In [1]: import numpy as np

In [2]: np.set_printoptions(suppress=True, linewidth=100)

In [3]: K = np.load("mat.npy")

In [4]: K
Out[4]: 
array([[ 4,  4,  2,  0,  2,  4,  0,  4,  6,  2,  0],
       [ 4,  4,  2,  0,  2,  4,  0,  4,  6,  2,  0],
       [ 2,  2,  5,  2,  7,  6,  6,  4,  7,  7,  4],
       [ 0,  0,  2,  1,  3,  2,  3,  1,  2,  3,  2],
       [ 2,  2,  7,  3, 10,  8,  9,  5,  9, 10,  6],
       [ 4,  4,  6,  2,  8,  8,  6,  6, 10,  8,  4],
       [ 0,  0,  6,  3,  9,  6,  9,  3,  6,  9,  6],
       [ 4,  4,  4,  1,  5,  6,  3,  5,  8,  5,  2],
       [ 6,  6,  7,  2,  9, 10,  6,  8, 13,  9,  4],
       [ 2,  2,  7,  3, 10,  8,  9,  5,  9, 10,  6],
       [ 0,  0,  4,  2,  6,  4,  6,  2,  4,  6,  4]])

In [5]: C2 = K.T @ K

In [6]: np.round(np.linalg.svd(K, compute_uv=False) ** 2, 2) + 0
Out[6]: 
array([3390.89,  218.11,    0.  ,    0.  ,    0.  ,    0.  ,    0.  ,    0.  ,    0.  ,    0.  ,
          0.  ])

In [7]: C2
Out[7]: 
array([[112, 112, 136,  40, 176, 192, 120, 152, 248, 176,  80],
       [112, 112, 136,  40, 176, 192, 120, 152, 248, 176,  80],
       [136, 136, 288, 110, 398, 356, 330, 246, 424, 398, 220],
       [ 40,  40, 110,  45, 155, 130, 135,  85, 150, 155,  90],
       [176, 176, 398, 155, 553, 486, 465, 331, 574, 553, 310],
       [192, 192, 356, 130, 486, 452, 390, 322, 548, 486, 260],
       [120, 120, 330, 135, 465, 390, 405, 255, 450, 465, 270],
       [152, 152, 246,  85, 331, 322, 255, 237, 398, 331, 170],
       [248, 248, 424, 150, 574, 548, 450, 398, 672, 574, 300],
       [176, 176, 398, 155, 553, 486, 465, 331, 574, 553, 310],
       [ 80,  80, 220,  90, 310, 260, 270, 170, 300, 310, 180]])

In [8]: np.allclose(C2, C2.T)
Out[8]: True

In [9]: np.linalg.matrix_rank(C2)
Out[9]: np.int64(2)

In [10]: np.unique(C2.round(6), axis=0).shape
Out[10]: (9, 11)

In [11]: np.round(np.trace(np.linalg.pinv(C2) @ C2), 2)
Out[11]: np.float64(2.0)

In [12]: np.round(C2 @ np.linalg.pinv(C2) @ C2, 2)
Out[12]: 
array([[112., 112., 136.,  40., 176., 192., 120., 152., 248., 176.,  80.],
       [112., 112., 136.,  40., 176., 192., 120., 152., 248., 176.,  80.],
       [136., 136., 288., 110., 398., 356., 330., 246., 424., 398., 220.],
       [ 40.,  40., 110.,  45., 155., 130., 135.,  85., 150., 155.,  90.],
       [176., 176., 398., 155., 553., 486., 465., 331., 574., 553., 310.],
       [192., 192., 356., 130., 486., 452., 390., 322., 548., 486., 260.],
       [120., 120., 330., 135., 465., 390., 405., 255., 450., 465., 270.],
       [152., 152., 246.,  85., 331., 322., 255., 237., 398., 331., 170.],
       [248., 248., 424., 150., 574., 548., 450., 398., 672., 574., 300.],
       [176., 176., 398., 155., 553., 486., 465., 331., 574., 553., 310.],
       [ 80.,  80., 220.,  90., 310., 260., 270., 170., 300., 310., 180.]])

In [13]: np.abs(np.diag(np.linalg.qr(C2)[1])) > 1e-9
Out[13]: array([ True, False,  True, False, False, False, False, False, False, False, False])
